% ipython --no-banner

In [1]: import numpy as np

In [2]: from numpy import linalg as LA

In [3]: np.set_printoptions(precision=3, suppress=True, linewidth=100)

In [4]: def tidy(a):
   ...:     return np.round(a, 3) + 0
   ...: 

In [5]: M = np.array([[2.0, 2.0, 3.0, 3.0, -2.0, -3.0],
   ...:     [0.0, 2.0, 5.0, 4.0, 0.0, 0.0],
   ...:     [0.0, 5.0, 3.0, 0.0, 4.0, 4.0],
   ...:     [0.0, 2.0, 1.0, 2.0, 4.0, 2.0],
   ...:     [0.0, 0.0, 4.0, 0.0, 4.0, 0.0],
   ...:     [0.0, 4.0, 4.0, 1.0, 1.0, 4.0]])

In [6]: print(M)
[[ 2.  2.  3.  3. -2. -3.]
 [ 0.  2.  5.  4.  0.  0.]
 [ 0.  5.  3.  0.  4.  4.]
 [ 0.  2.  1.  2.  4.  2.]
 [ 0.  0.  4.  0.  4.  0.]
 [ 0.  4.  4.  1.  1.  4.]]

In [7]: print(tidy(LA.norm(M, 1)), tidy(LA.norm(M, np.inf)))
20.0 16.0

In [8]: print(tidy(LA.norm(M, axis=1)))
[6.245 6.708 8.124 5.385 5.657 7.071]

In [9]: print(tidy(LA.norm(M, "nuc")))
30.844

In [10]: print(tidy(LA.norm(M) ** 2 / LA.norm(M, 2) ** 2))
1.575

In [11]: print(tidy(LA.norm(M, axis=0)))
[2.    7.28  8.718 5.477 7.28  6.708]

In [12]: print(M[3] @ M[2])
37.0

In [13]: vec = np.array([0, 0, 0, 2, 1, 0])

In [14]: a = np.maximum(M @ vec, 0)

In [15]: print(a)
[4. 8. 4. 8. 4. 3.]

In [16]: print(np.maximum(M @ (3 * vec), 0))
[12. 24. 12. 24. 12.  9.]

In [17]: print(tidy(np.tanh(M @ vec)))
[0.999 1.    0.999 1.    0.999 0.995]

In [18]: print(M.T @ a)
[  8.  72. 100.  63.  59.  32.]

In [19]: print(np.maximum(M @ vec, 0) - np.maximum(-M @ vec, 0))
[4. 8. 4. 8. 4. 3.]

In [20]: gram = M.T @ M

In [21]: print(np.diag(gram))
[ 4. 53. 76. 30. 53. 45.]

In [22]: print(tidy(LA.eigvalsh(gram)[::-1]))
[165.712  61.227  20.796   7.681   5.328   0.256]

In [23]: print(np.allclose(gram, gram.T))
True

In [24]: print((M @ M.T).shape)
(6, 6)

In [25]: A2 = M / LA.norm(M, axis=1, keepdims=True)

In [26]: gram = A2 @ A2.T

In [27]: print((np.abs(gram) > 0.9).astype(int))
[[1 0 0 0 0 0]
 [0 1 0 0 0 0]
 [0 0 1 0 0 1]
 [0 0 0 1 0 0]
 [0 0 0 0 1 0]
 [0 0 1 0 0 1]]

In [28]: print((gram - 2 * np.eye(6)).round(6).argmax(axis=1))
[1 0 5 2 3 2]

In [29]: print(tidy(LA.norm(A2, axis=1)))
[1. 1. 1. 1. 1. 1.]

In [30]: A2 = LA.inv(M)

In [31]: print(tidy(LA.det(M) * LA.det(A2)))
1.0

In [32]: print(tidy(LA.det(M) * A2))
[[ -744.  1284.  1152.  -796.  -400. -1312.]
 [    0.  -336.  -816.   352.   304.   640.]
 [    0.   -48.    96.   192.  -240.  -192.]
 [    0.  -144.   288.  -416.   148.   -80.]
 [    0.    48.   -96.  -192.  -132.   192.]
 [    0.   408.   672.  -392.   -68.  -848.]]

In [33]: F = np.load("mat.npy")

In [34]: print(F)
[[ 0.1  -0.2  -0.36  0.26]
 [-1.11  1.38  0.02 -0.45]
 [ 1.29 -1.62 -0.1   0.57]
 [-0.21  0.18 -0.38  0.15]
 [ 0.41 -1.18 -3.18  2.11]
 [-0.87  1.86  3.7  -2.61]
 [-0.87  1.26  0.86 -0.87]]

In [35]: A2 = np.array([[1, -2, -3], [2, -3, 0], [-3, 4, 2], [-2, 2, -2]])

In [36]: print(tidy(np.einsum("ij,ij->i", F, F)))
[ 0.247  3.339  4.623  0.243 16.125 24.719  3.841]

In [37]: print(LA.matrix_rank(np.vstack([F, A2.T])))
4

In [38]: print(np.vstack([F, A2.T]).shape)
(10, 4)

In [39]: def softmax(z):
    ...:     e = np.exp(z - z.max(axis=-1, keepdims=True))
    ...:     return e / e.sum(axis=-1, keepdims=True)
    ...: 

In [40]: print(tidy(softmax(F[2] + -3)))
[0.559 0.03  0.139 0.272]

In [41]: print(tidy(softmax(F[2])))
[0.559 0.03  0.139 0.272]

In [42]: S = F @ F.T / np.sqrt(4)

In [43]: print(softmax(S).round(6).argmax(axis=1))
[4 5 2 4 4 5 5]

In [44]: U, sigma, VT = LA.svd(F)

In [45]: V = VT[:(sigma > 1e-8).sum()]

In [46]: rng = np.random.default_rng(782091)

In [47]: vec = F[6] + -1 * F[0] + rng.integers(2) * np.eye(4)[0]

In [48]: print(vec)
[-0.97  1.46  1.22 -1.13]

In [49]: print(LA.matrix_rank(np.vstack([F, vec])))
2

In [50]: print(tidy(V.T @ V))
[[ 0.398 -0.463  0.141  0.07 ]
 [-0.463  0.571 -0.016 -0.173]
 [ 0.141 -0.016  0.754 -0.406]
 [ 0.07  -0.173 -0.406  0.277]]

In [51]: print(tidy(LA.norm(vec - V.T @ V @ vec)))
0.0

In [52]: print(LA.matrix_rank(F, rtol=0.1))
2

In [53]: print(LA.cond(F) > 100)
True

In [54]: A2 = np.array([[0, 4, 5, 6, -9, 2, 4],
    ...:     [-3, 1, 7, -7, 8, 2, -4],
    ...:     [1, 8, 2, 4, -9, 8, -1],
    ...:     [4, 4, 8, 4, -9, -8, -7],
    ...:     [0, 7, 6, 9, 4, 5, 1],
    ...:     [2, -1, 1, 3, -4, -3, -8],
    ...:     [7, -1, 8, 7, 0, 6, 7]])

In [55]: A2[-1] = A2[0]

In [56]: X = A2 + 0.05 * np.eye(7)

In [57]: print(X)
[[ 0.05  4.    5.    6.   -9.    2.    4.  ]
 [-3.    1.05  7.   -7.    8.    2.   -4.  ]
 [ 1.    8.    2.05  4.   -9.    8.   -1.  ]
 [ 4.    4.    8.    4.05 -9.   -8.   -7.  ]
 [ 0.    7.    6.    9.    4.05  5.    1.  ]
 [ 2.   -1.    1.    3.   -4.   -2.95 -8.  ]
 [ 0.    4.    5.    6.   -9.    2.    4.05]]

In [58]: u, g = X[6], X[0]

In [59]: print(tidy(u @ u))
178.402

In [60]: pr = (u @ g) / (u @ u) * u

In [61]: print(tidy(LA.norm(u + g) ** 2 + LA.norm(u - g) ** 2))
712.81

In [62]: X[:, 7]
Traceback (most recent call last):
  Cell In[62], line 1
    X[:, 7]
IndexError: index 7 is out of bounds for axis 1 with size 7


In [63]: print(LA.matrix_rank(X))
7

In [64]: print(tidy(X - X[0]))
[[  0.     0.     0.     0.     0.     0.     0.  ]
 [ -3.05  -2.95   2.   -13.    17.     0.    -8.  ]
 [  0.95   4.    -2.95  -2.     0.     6.    -5.  ]
 [  3.95   0.     3.    -1.95   0.   -10.   -11.  ]
 [ -0.05   3.     1.     3.    13.05   3.    -3.  ]
 [  1.95  -5.    -4.    -3.     5.    -4.95 -12.  ]
 [ -0.05   0.     0.     0.     0.     0.     0.05]]

In [65]: print(X.sum(axis=0))
[  4.05  27.05  34.05  25.05 -27.95   8.05 -10.95]

In [66]: print(tidy(LA.svd(X, compute_uv=False)))
[27.045 17.281 14.698  8.84   8.018  3.111  0.025]

In [67]: print(np.unravel_index(np.abs(X).argmax(), X.shape))
(np.int64(0), np.int64(4))

In [68]: print(tidy(np.diff(X, axis=0)))
[[ -3.05  -2.95   2.   -13.    17.     0.    -8.  ]
 [  4.     6.95  -4.95  11.   -17.     6.     3.  ]
 [  3.    -4.     5.95   0.05   0.   -16.    -6.  ]
 [ -4.     3.    -2.     4.95  13.05  13.     8.  ]
 [  2.    -8.    -5.    -6.    -8.05  -7.95  -9.  ]
 [ -2.     5.     4.     3.    -5.     4.95  12.05]]

In [69]: print((X + X.T) / 2)
[[ 0.05  0.5   3.    5.   -4.5   2.    2.  ]
 [ 0.5   1.05  7.5  -1.5   7.5   0.5   0.  ]
 [ 3.    7.5   2.05  6.   -1.5   4.5   2.  ]
 [ 5.   -1.5   6.    4.05  0.   -2.5  -0.5 ]
 [-4.5   7.5  -1.5   0.    4.05  0.5  -4.  ]
 [ 2.    0.5   4.5  -2.5   0.5  -2.95 -3.  ]
 [ 2.    0.    2.   -0.5  -4.   -3.    4.05]]

In [70]: print(tidy(np.trace(X)))
12.35

In [71]: print(tidy(LA.det(X)))
-38373.516

In [72]: U, sigma, VT = LA.svd(X)

In [73]: print(tidy(sigma))
[27.045 17.281 14.698  8.84   8.018  3.111  0.025]

In [74]: print(np.argmax(sigma[:-1] / (sigma[1:] + 1e-6)) + 1)
6

In [75]: A2 = U[:, :6] @ np.diag(sigma[:6]) @ VT[:6]

In [76]: print(tidy(np.abs(X - A2).max()))
0.015

In [77]: print(LA.matrix_rank(X, rtol=0.05))
6

In [78]: J = np.loadtxt("test14.csv", delimiter=",")

In [79]: print(J)
[[0. 1. 0. 1. 0. 0. 1. 0. 1. 0. 0.]
 [1. 0. 0. 1. 0. 0. 1. 0. 1. 0. 0.]
 [0. 0. 0. 0. 1. 1. 0. 0. 0. 1. 1.]
 [1. 1. 0. 0. 0. 0. 1. 0. 1. 0. 0.]
 [0. 0. 1. 0. 0. 1. 0. 1. 0. 1. 1.]
 [0. 0. 1. 0. 1. 0. 0. 1. 0. 1. 1.]
 [1. 1. 0. 1. 0. 0. 0. 0. 1. 0. 0.]
 [0. 0. 0. 0. 1. 1. 0. 0. 0. 0. 1.]
 [1. 1. 0. 1. 0. 0. 1. 0. 0. 0. 0.]
 [0. 0. 1. 0. 1. 1. 0. 0. 0. 0. 1.]
 [0. 0. 1. 0. 1. 1. 0. 1. 0. 1. 0.]]

In [80]: print((LA.matrix_power((J != 0) + (J.T != 0) + np.eye(11), 11) > 0).astype(int))
[[1 1 0 1 0 0 1 0 1 0 0]
 [1 1 0 1 0 0 1 0 1 0 0]
 [0 0 1 0 1 1 0 1 0 1 1]
 [1 1 0 1 0 0 1 0 1 0 0]
 [0 0 1 0 1 1 0 1 0 1 1]
 [0 0 1 0 1 1 0 1 0 1 1]
 [1 1 0 1 0 0 1 0 1 0 0]
 [0 0 1 0 1 1 0 1 0 1 1]
 [1 1 0 1 0 0 1 0 1 0 0]
 [0 0 1 0 1 1 0 1 0 1 1]
 [0 0 1 0 1 1 0 1 0 1 1]]

In [81]: print(tidy(np.sort(LA.eigvals(J).real)))
[-1.804 -1.    -1.    -1.    -1.    -1.    -1.    -1.     0.376  4.     4.428]

In [82]: print(tidy(LA.det(J)))
12.0

In [83]: print(J @ J)
[[4. 3. 0. 3. 0. 0. 3. 0. 3. 0. 0.]
 [3. 4. 0. 3. 0. 0. 3. 0. 3. 0. 0.]
 [0. 0. 4. 0. 3. 3. 0. 3. 0. 3. 3.]
 [3. 3. 0. 4. 0. 0. 3. 0. 3. 0. 0.]
 [0. 0. 3. 0. 5. 4. 0. 2. 0. 3. 4.]
 [0. 0. 3. 0. 4. 5. 0. 2. 0. 3. 4.]
 [3. 3. 0. 3. 0. 0. 4. 0. 3. 0. 0.]
 [0. 0. 3. 0. 2. 2. 0. 3. 0. 3. 2.]
 [3. 3. 0. 3. 0. 0. 3. 0. 4. 0. 0.]
 [0. 0. 3. 0. 3. 3. 0. 3. 0. 4. 3.]
 [0. 0. 3. 0. 4. 4. 0. 2. 0. 3. 5.]]

In [84]: u = np.array([1, 3, 0, -3, -1, 3, 0, 1, -1, -2, 0])

In [85]: A2 = J + np.outer(u, np.eye(11)[8])

In [86]: print(LA.matrix_rank(LA.inv(A2) - LA.inv(J), tol=1e-8))
1

In [87]: print(tidy(LA.det(A2) / LA.det(J)), tidy(1 + LA.solve(J, u)[8]))
2.0 2.0

In [88]: print(A2)
[[ 0.  1.  0.  1.  0.  0.  1.  0.  2.  0.  0.]
 [ 1.  0.  0.  1.  0.  0.  1.  0.  4.  0.  0.]
 [ 0.  0.  0.  0.  1.  1.  0.  0.  0.  1.  1.]
 [ 1.  1.  0.  0.  0.  0.  1.  0. -2.  0.  0.]
 [ 0.  0.  1.  0.  0.  1.  0.  1. -1.  1.  1.]
 [ 0.  0.  1.  0.  1.  0.  0.  1.  3.  1.  1.]
 [ 1.  1.  0.  1.  0.  0.  0.  0.  1.  0.  0.]
 [ 0.  0.  0.  0.  1.  1.  0.  0.  1.  0.  1.]
 [ 1.  1.  0.  1.  0.  0.  1.  0. -1.  0.  0.]
 [ 0.  0.  1.  0.  1.  1.  0.  0. -2.  0.  1.]
 [ 0.  0.  1.  0.  1.  1.  0.  1.  0.  1.  0.]]

In [89]: print(tidy(LA.eigvalsh(J).min()))
-1.804

In [90]: u = np.array([-4, 5])

In [91]: print(np.correlate(J[3], J[0], "full"))
[0. 0. 1. 1. 1. 1. 0. 1. 2. 1. 3. 0. 1. 1. 0. 2. 0. 1. 0. 0. 0.]

In [92]: print(np.cross(J[3, :3], J[0, :3]))
[0. 0. 1.]

In [93]: print(np.polyval(u, J[3]))
[1. 1. 5. 5. 5. 5. 1. 5. 1. 5. 5.]

In [94]: print(np.convolve(J[3], u))
[-4.  1.  5.  0.  0.  0. -4.  5. -4.  5.  0.  0.]

In [95]: evals, V = LA.eigh(J)

In [96]: vec = np.array([1, 2, 0, 2, 0, 1, 3, 2, 3, 0, 1])

In [97]: print(vec @ J @ vec)
104.0

In [98]: print(tidy(V * np.abs(evals) @ V.T))
[[1.6   0.6   0.    0.6   0.    0.    0.6   0.    0.6   0.    0.   ]
 [0.6   1.6   0.    0.6   0.    0.    0.6   0.    0.6   0.    0.   ]
 [0.    0.    1.513 0.    0.521 0.521 0.    0.797 0.    0.513 0.521]
 [0.6   0.6   0.    1.6   0.    0.    0.6   0.    0.6   0.    0.   ]
 [0.    0.    0.521 0.    1.781 0.781 0.    0.255 0.    0.521 0.781]
 [0.    0.    0.521 0.    0.781 1.781 0.    0.255 0.    0.521 0.781]
 [0.6   0.6   0.    0.6   0.    0.    1.6   0.    0.6   0.    0.   ]
 [0.    0.    0.797 0.    0.255 0.255 0.    1.239 0.    0.797 0.255]
 [0.6   0.6   0.    0.6   0.    0.    0.6   0.    1.6   0.    0.   ]
 [0.    0.    0.513 0.    0.521 0.521 0.    0.797 0.    1.513 0.521]
 [0.    0.    0.521 0.    0.781 0.781 0.    0.255 0.    0.521 1.781]]

In [99]: print(tidy(LA.eigvalsh(J[1:, 1:])))
[-1.804 -1.    -1.    -1.    -1.    -1.    -1.     0.376  3.     4.428]

In [100]: E = np.load("a.npy")

In [101]: print(E)
[[ 1.  4.  0.  0.  0.]
 [ 4. -2.  4.  0.  0.]
 [ 0.  4.  0.  4.  0.]
 [ 0.  0.  4. -2.  4.]
 [ 0.  0.  0.  4.  0.]]

In [102]: print(np.all(LA.eigvalsh(E) > 0))
False

In [103]: try:
     ...:     LA.cholesky(E)
     ...: except LA.LinAlgError as e:
     ...:     print("failed:", e)
     ...: 
failed: Matrix is not positive definite

In [104]: print(tidy(LA.eigvalsh(E).min()))
-7.938

In [105]: evals, V = LA.eig(E)

In [106]: print(tidy(np.sort(LA.eigvals(E @ E))))
[ 0.095 11.995 24.498 37.408 63.005]

In [107]: print(tidy(np.prod(evals)))
256.0

In [108]: print(tidy(E @ V[:, 0] - evals[0] * V[:, 0]))
[0. 0. 0. 0. 0.]

In [109]: u = np.array([-1, 1, 1, -1, 2, 1])

In [110]: A2 = M + np.outer(u, np.eye(6)[1])

In [111]: print(LA.matrix_rank(LA.inv(A2) - LA.inv(M), tol=1e-8))
1

In [112]: print(A2)
[[ 2.  1.  3.  3. -2. -3.]
 [ 0.  3.  5.  4.  0.  0.]
 [ 0.  6.  3.  0.  4.  4.]
 [ 0.  1.  1.  2.  4.  2.]
 [ 0.  2.  4.  0.  4.  0.]
 [ 0.  5.  4.  1.  1.  4.]]

In [113]: u = np.array([2, -3, 5, 1, 4])

In [114]: A2 = E + np.outer(u, np.eye(5)[0])

In [115]: print(LA.matrix_rank(A2 - E))
1

In [116]: print(LA.matrix_rank(LA.inv(A2) - LA.inv(E), tol=1e-8))
1

In [117]: print(A2)
[[ 3.  4.  0.  0.  0.]
 [ 1. -2.  4.  0.  0.]
 [ 5.  4.  0.  4.  0.]
 [ 1.  0.  4. -2.  4.]
 [ 4.  0.  0.  4.  0.]]

In [118]: u = np.array([-5, 3])

In [119]: print(np.cross(M[0, :3], M[5, :3]))
[-4. -8.  8.]

In [120]: print(np.convolve(M[0], u))
[-10.  -4.  -9.  -6.  19.   9.  -9.]

In [121]: print(np.array([np.convolve(row, u, "same") for row in M]))
[[-10.  -4.  -9.  -6.  19.   9.]
 [  0. -10. -19.  -5.  12.   0.]
 [  0. -25.   0.   9. -20.  -8.]
 [  0. -10.   1.  -7. -14.   2.]
 [  0.   0. -20.  12. -20.  12.]
 [  0. -20.  -8.   7.  -2. -17.]]

In [122]: print(np.correlate(M[0], M[5], "full"))
[  8.  10.  16.  25.  14.   9.  19.   1. -20. -12.   0.]

In [123]: W0 = np.array([[0.3, -38.0, -0.6, -0.1],
     ...:     [-1.2, 32.0, 0.2, -2.1],
     ...:     [0.3, -12.0, -0.4, 1.6],
     ...:     [-1.2, 8.0, -0.7, -1.3],
     ...:     [1.0, 2.0, -1.7, 0.2],
     ...:     [2.1, -10.0, -2.3, -1.3],
     ...:     [-0.4, -8.0, -1.3, -1.0],
     ...:     [0.6, 6.0, 0.7, -0.6]])

In [124]: # column 1 dominates

In [125]: A2 = np.c_[W0[:, :2] @ np.array([[2, 0], [0, 0]]), np.array([0, 2, 0, 0, 0, 0, 0, 1])]

In [126]: print(A2)
[[ 0.6  0.   0. ]
 [-2.4  0.   2. ]
 [ 0.6  0.   0. ]
 [-2.4  0.   0. ]
 [ 2.   0.   0. ]
 [ 4.2  0.   0. ]
 [-0.8  0.   0. ]
 [ 1.2  0.   1. ]]

In [127]: print(LA.matrix_rank(A2))
2

In [128]: print(tidy(LA.lstsq(W0, A2[:, 0])[0]))
[2. 0. 0. 0.]

In [129]: print(np.argsort(-LA.norm(W0, axis=0).round(6), kind="stable")[:3])
[1 3 2]
